% python3 -q
>>> import numpy as np
>>> np.set_printoptions(precision=2, suppress=True, linewidth=140, floatmode="fixed")
>>> E = np.loadtxt("arr.csv", delimiter=",")
>>> E.round(2) + 0
array([[-17.39,  17.80,  -8.14,   2.93, -28.64, -16.46],
       [-14.30,  14.95,  -4.83,   1.16, -21.67, -11.03],
       [-13.45,  14.15,  -4.01,   0.72, -19.83,  -9.68],
       [-12.25,  13.03,  -2.94,   0.14, -17.35,  -7.90],
       [-11.56,  12.38,  -2.36,  -0.18, -15.95,  -6.93],
       [ -8.44,   9.40,  -0.17,  -1.38, -10.05,  -3.16],
       [ -7.42,   8.41,   0.39,  -1.68,  -8.29,  -2.17],
       [ -6.40,   7.40,   0.85,  -1.92,  -6.63,  -1.30],
       [ -4.56,   5.54,   1.41,  -2.18,  -3.88,  -0.10],
       [ -4.52,   5.50,   1.42,  -2.19,  -3.83,  -0.08],
       [ -3.80,   4.75,   1.53,  -2.21,  -2.88,   0.24],
       [ -1.80,   2.56,   1.39,  -1.89,  -0.67,   0.63],
       [ -1.72,   2.47,   1.37,  -1.87,  -0.60,   0.62],
       [ -1.56,   2.27,   1.31,  -1.80,  -0.46,   0.61],
       [ -1.38,   2.07,   1.25,  -1.72,  -0.33,   0.59],
       [  0.00,  -0.01,  -0.01,   0.01,   0.00,   0.00],
       [ -0.03,  -0.48,  -0.60,   1.25,  -0.69,  -0.01],
       [ -0.04,  -0.48,  -0.61,   1.26,  -0.70,  -0.01],
       [ -0.06,  -0.50,  -0.64,   1.34,  -0.75,   0.01],
       [ -0.85,  -0.47,  -0.87,   3.03,  -1.99,   1.02],
       [ -1.58,  -0.21,  -0.65,   3.96,  -2.69,   2.20],
       [ -2.72,   0.32,  -0.02,   5.04,  -3.45,   4.30],
       [ -4.58,   1.32,   1.53,   6.37,  -4.17,   8.31],
       [ -5.28,   1.73,   2.24,   6.77,  -4.32,   9.96],
       [ -6.44,   2.43,   3.53,   7.37,  -4.45,  12.90],
       [ -7.18,   2.88,   4.41,   7.69,  -4.46,  14.83],
       [ -7.33,   2.97,   4.60,   7.76,  -4.45,  15.23],
       [ -7.41,   3.02,   4.70,   7.79,  -4.45,  15.45],
       [ -9.97,   4.64,   8.20,   8.69,  -4.07,  22.79],
       [-10.80,   5.18,   9.44,   8.92,  -3.84,  25.32],
       [-12.06,   6.01,  11.41,   9.23,  -3.40,  29.30],
       [-17.56,   9.70,  21.15,   9.97,  -0.32,  48.36]])
>>> np.linalg.matrix_rank(E, rtol=0.1)
np.int64(3)
>>> np.round(np.linalg.norm(E, 2) / np.linalg.norm(E), 2)
np.float64(0.76)
>>> np.argsort(-np.linalg.norm(E, axis=0).round(6), kind="stable")[:3]
array([5, 4, 0])
>>> [round(float(x), 2) for x in np.linalg.svd(E, compute_uv=False)[:3]]
[89.85, 75.86, 17.85]
>>> np.round(np.linalg.norm(E, 1), 2), round(np.linalg.norm(E, np.inf), 2)
(np.float64(271.5), np.float64(107.05))
>>> np.round(np.linalg.norm(E[22] - E[18]), 2)
np.float64(11.58)
>>> np.round(np.linalg.norm(E, "nuc"), 2)
np.float64(183.56)
>>> feats = np.load("data.npy")
>>> feats
array([[22, 20, 13,  8, 18, 15,  6],
       [20, 23, 11, 13, 19, 21,  3],
       [13, 11, 13,  8,  9,  6,  6],
       [ 8, 13,  8, 14, 11, 13,  3],
       [18, 19,  9, 11, 23, 17,  9],
       [15, 21,  6, 13, 17, 22,  0],
       [ 6,  3,  6,  3,  9,  0,  9]])
>>> M2 = feats[0, 0] * feats[1:] - np.outer(feats[1:, 0], feats[0])
>>> M2
array([[  0, 106, -18, 126,  58, 162, -54],
       [  0, -18, 117,  72, -36, -63,  54],
       [  0, 126,  72, 244,  98, 166,  18],
       [  0,  58, -36,  98, 182, 104,  90],
       [  0, 162, -63, 166, 104, 259, -90],
       [  0, -54,  54,  18,  90, -90, 162]])
>>> np.linalg.matrix_rank(M2), np.linalg.matrix_rank(feats)
(np.int64(3), np.int64(4))
>>> np.abs(np.diag(np.linalg.qr(feats)[1])) > 1e-9
array([ True,  True,  True,  True, False, False, False])
>>> round(np.trace(np.linalg.pinv(feats) @ feats), 2)
np.float64(4.0)
>>> np.allclose(feats[:-1].T @ np.linalg.lstsq(feats[:-1].T, feats[-1])[0], feats[-1])
True
>>> J = np.loadtxt("run11.csv", delimiter=",")
>>> J
array([[ 0.00,  2.00, -1.00,  1.00, -2.00,  1.00,  2.00,  3.00, -2.00,  2.00, -3.00, -3.00],
       [ 2.00,  3.00, -4.00,  4.00, -2.00, -2.00,  3.00,  6.00, -3.00,  2.00, -4.00, -2.00],
       [ 4.00,  6.00, -1.00,  3.00, -1.00, -4.00,  2.00,  3.00, -2.00,  5.00, -4.00, -1.00],
       [ 6.00,  7.00, -4.00,  0.00,  2.00, -5.00,  1.00,  1.00, -1.00,  6.00, -2.00,  0.00],
       [ 9.00,  5.00, -1.00,  2.00, -1.00, -8.00,  1.00,  1.00,  1.00,  3.00, -4.00, -1.00],
       [12.00,  3.00, -2.00,  3.00, -3.00, -5.00,  4.00,  3.00,  2.00,  0.00, -2.00,  1.00],
       [10.00,  3.00,  0.00,  1.00, -2.00, -7.00,  2.00,  6.00,  5.00,  0.00,  1.00,  2.00],
       [ 7.00,  0.00,  3.00, -2.00, -1.00, -9.00,  4.00,  9.00,  2.00,  0.00, -1.00,  2.00],
       [10.00,  2.00,  5.00, -1.00, -3.00, -9.00,  7.00,  9.00,  2.00, -1.00,  2.00,  0.00],
       [12.00,  3.00,  6.00,  1.00, -5.00, -7.00,  7.00,  7.00,  3.00, -3.00,  4.00,  2.00],
       [12.00,  5.00,  9.00,  4.00, -8.00, -8.00,  8.00,  5.00,  5.00, -3.00,  3.00,  1.00],
       [11.00,  6.00, 12.00,  3.00, -7.00, -9.00, 10.00,  4.00,  2.00, -3.00,  0.00,  2.00],
       [ 9.00,  9.00, 15.00,  1.00, -7.00, -6.00, 11.00,  1.00,  4.00, -1.00,  3.00,  3.00],
       [ 7.00,  6.00, 12.00,  0.00, -4.00, -6.00,  8.00,  4.00,  2.00, -2.00,  0.00,  2.00],
       [10.00,  9.00, 15.00,  1.00, -5.00, -6.00, 11.00,  5.00,  1.00,  1.00,  0.00,  4.00],
       [11.00, 11.00, 14.00,  3.00, -2.00, -4.00,  8.00,  3.00,  1.00,  0.00,  3.00,  1.00]])
>>> W = np.array([[0, 3, 0, 1, 3, -3],
...     [-1, -1, 0, 0, 0, -2],
...     [1, 1, 0, 1, 2, 1],
...     [-2, 1, 1, -3, 2, -3],
...     [2, -1, 2, 3, -1, -2],
...     [1, 2, 1, 0, -1, -3],
...     [3, -1, -3, 1, -1, 1],
...     [0, -3, -3, 3, -3, -3],
...     [-1, 2, -2, -2, -1, 3],
...     [3, 0, 0, -1, 3, -2],
...     [-2, 3, -3, 1, -2, 1],
...     [2, 2, 3, -3, 2, 1]])
>>> c = np.array([3, 2, 1, -2, 1, 2])
>>> act = np.maximum(J @ W + c, 0)
>>> (act > 0).mean(axis=0)
array([0.69, 0.56, 0.06, 0.69, 0.94, 0.38])
>>> (act > 0).astype(int)
array([[1, 0, 0, 1, 0, 0],
       [1, 0, 0, 1, 1, 0],
       [1, 0, 0, 0, 1, 0],
       [1, 0, 1, 1, 1, 0],
       [0, 0, 0, 0, 1, 0],
       [0, 1, 0, 0, 1, 0],
       [0, 1, 0, 1, 1, 0],
       [1, 0, 0, 1, 1, 1],
       [1, 0, 0, 1, 1, 0],
       [0, 1, 0, 1, 1, 1],
       [0, 1, 0, 0, 1, 1],
       [1, 1, 0, 1, 1, 1],
       [1, 1, 0, 0, 1, 1],
       [1, 1, 0, 1, 1, 1],
       [1, 1, 0, 1, 1, 0],
       [1, 1, 0, 1, 1, 0]])
>>> act
array([[ 9.00,  0.00,  0.00,  7.00,  0.00,  0.00],
       [ 4.00,  0.00,  0.00,  5.00,  3.00,  0.00],
       [13.00,  0.00,  0.00,  0.00, 34.00,  0.00],
       [17.00,  0.00,  2.00,  4.00, 33.00,  0.00],
       [ 0.00,  0.00,  0.00,  0.00, 49.00,  0.00],
       [ 0.00, 16.00,  0.00,  0.00, 38.00,  0.00],
       [ 0.00, 15.00,  0.00,  4.00, 19.00,  0.00],
       [15.00,  0.00,  0.00, 31.00,  7.00,  3.00],
       [ 5.00,  0.00,  0.00, 40.00,  8.00,  0.00],
       [ 0.00, 27.00,  0.00, 21.00, 19.00,  1.00],
       [ 0.00, 36.00,  0.00,  0.00, 38.00, 11.00],
       [ 3.00, 19.00,  0.00,  6.00, 51.00, 13.00],
       [13.00, 40.00,  0.00,  0.00, 52.00, 29.00],
       [15.00,  9.00,  0.00, 17.00, 32.00, 15.00],
       [34.00, 16.00,  0.00, 16.00, 58.00,  0.00],
       [11.00, 31.00,  0.00, 23.00, 52.00,  0.00]])
>>> basis = np.array([[8, -3, 5],
...     [8, 3, 1],
...     [-7, 9, -1],
...     [-7, -2, -9],
...     [-8, -2, -4],
...     [-4, -8, -6]])
>>> (act @ basis).round(6).argmax(axis=1)
array([0, 0, 2, 2, 1, 1, 1, 1, 1, 1, 1, 1, 0, 1, 0, 1])
>>> W @ basis
array([[  5,  25,   0],
       [ -8,  16,   6],
       [-11, -14, -17],
       [  2,  44,  27],
       [-11,  21,  -4],
       [ 37,  38,  28],
       [ 34, -47,   6],
       [ 12, -12,   3],
       [ 32, -27,   3],
       [ 15,   3,  24],
       [ 34, -18, -11],
       [ 12,  21,  22]])
>>> act @ basis
array([[  23.00,  -41.00,  -18.00],
       [ -27.00,  -28.00,  -37.00],
       [-168.00, -107.00,  -71.00],
       [-170.00, -107.00,  -85.00],
       [-392.00,  -98.00, -196.00],
       [-176.00,  -28.00, -136.00],
       [ -60.00,   -1.00,  -97.00],
       [-165.00, -145.00, -250.00],
       [-304.00, -111.00, -367.00],
       [ -87.00,   -7.00, -244.00],
       [ -60.00,  -56.00, -182.00],
       [-326.00, -170.00, -302.00],
       [-108.00, -255.00, -277.00],
       [-243.00, -236.00, -287.00],
       [-176.00, -202.00, -190.00],
       [-241.00,  -90.00, -329.00]])
>>> rng = np.random.default_rng(16006)
>>> lab = rng.integers(0, 3, 12)
>>> X = np.triu((lab[:, None] == lab) & (rng.random((12, 12)) < 0.8), 1).astype(int)
>>> X += X.T
>>> X
array([[0, 0, 0, 0, 0, 0, 0, 0, 0, 0, 1, 0],
       [0, 0, 0, 0, 0, 0, 0, 0, 0, 0, 0, 0],
       [0, 0, 0, 1, 1, 0, 1, 1, 0, 0, 0, 1],
       [0, 0, 1, 0, 0, 0, 1, 0, 0, 0, 0, 0],
       [0, 0, 1, 0, 0, 0, 1, 1, 0, 0, 0, 1],
       [0, 0, 0, 0, 0, 0, 0, 0, 1, 0, 0, 0],
       [0, 0, 1, 1, 1, 0, 0, 1, 0, 0, 0, 1],
       [0, 0, 1, 0, 1, 0, 1, 0, 0, 0, 0, 1],
       [0, 0, 0, 0, 0, 1, 0, 0, 0, 0, 0, 0],
       [0, 0, 0, 0, 0, 0, 0, 0, 0, 0, 1, 0],
       [1, 0, 0, 0, 0, 0, 0, 0, 0, 1, 0, 0],
       [0, 0, 1, 0, 1, 0, 1, 1, 0, 0, 0, 0]])
>>> (X != 0).astype(int)
array([[0, 0, 0, 0, 0, 0, 0, 0, 0, 0, 1, 0],
       [0, 0, 0, 0, 0, 0, 0, 0, 0, 0, 0, 0],
       [0, 0, 0, 1, 1, 0, 1, 1, 0, 0, 0, 1],
       [0, 0, 1, 0, 0, 0, 1, 0, 0, 0, 0, 0],
       [0, 0, 1, 0, 0, 0, 1, 1, 0, 0, 0, 1],
       [0, 0, 0, 0, 0, 0, 0, 0, 1, 0, 0, 0],
       [0, 0, 1, 1, 1, 0, 0, 1, 0, 0, 0, 1],
       [0, 0, 1, 0, 1, 0, 1, 0, 0, 0, 0, 1],
       [0, 0, 0, 0, 0, 1, 0, 0, 0, 0, 0, 0],
       [0, 0, 0, 0, 0, 0, 0, 0, 0, 0, 1, 0],
       [1, 0, 0, 0, 0, 0, 0, 0, 0, 1, 0, 0],
       [0, 0, 1, 0, 1, 0, 1, 1, 0, 0, 0, 0]])
>>> (np.linalg.matrix_power((X != 0) + (X.T != 0) + np.eye(12), 12) > 0).astype(int)
array([[1, 0, 0, 0, 0, 0, 0, 0, 0, 1, 1, 0],
       [0, 1, 0, 0, 0, 0, 0, 0, 0, 0, 0, 0],
       [0, 0, 1, 1, 1, 0, 1, 1, 0, 0, 0, 1],
       [0, 0, 1, 1, 1, 0, 1, 1, 0, 0, 0, 1],
       [0, 0, 1, 1, 1, 0, 1, 1, 0, 0, 0, 1],
       [0, 0, 0, 0, 0, 1, 0, 0, 1, 0, 0, 0],
       [0, 0, 1, 1, 1, 0, 1, 1, 0, 0, 0, 1],
       [0, 0, 1, 1, 1, 0, 1, 1, 0, 0, 0, 1],
       [0, 0, 0, 0, 0, 1, 0, 0, 1, 0, 0, 0],
       [1, 0, 0, 0, 0, 0, 0, 0, 0, 1, 1, 0],
       [1, 0, 0, 0, 0, 0, 0, 0, 0, 1, 1, 0],
       [0, 0, 1, 1, 1, 0, 1, 1, 0, 0, 0, 1]])
>>> round(float(np.linalg.det(X)), 2)
0.0
>>> np.flatnonzero(np.linalg.matrix_power((X != 0) + (X.T != 0) + np.eye(12), 12)[7])
array([ 2,  3,  4,  6,  7, 11])
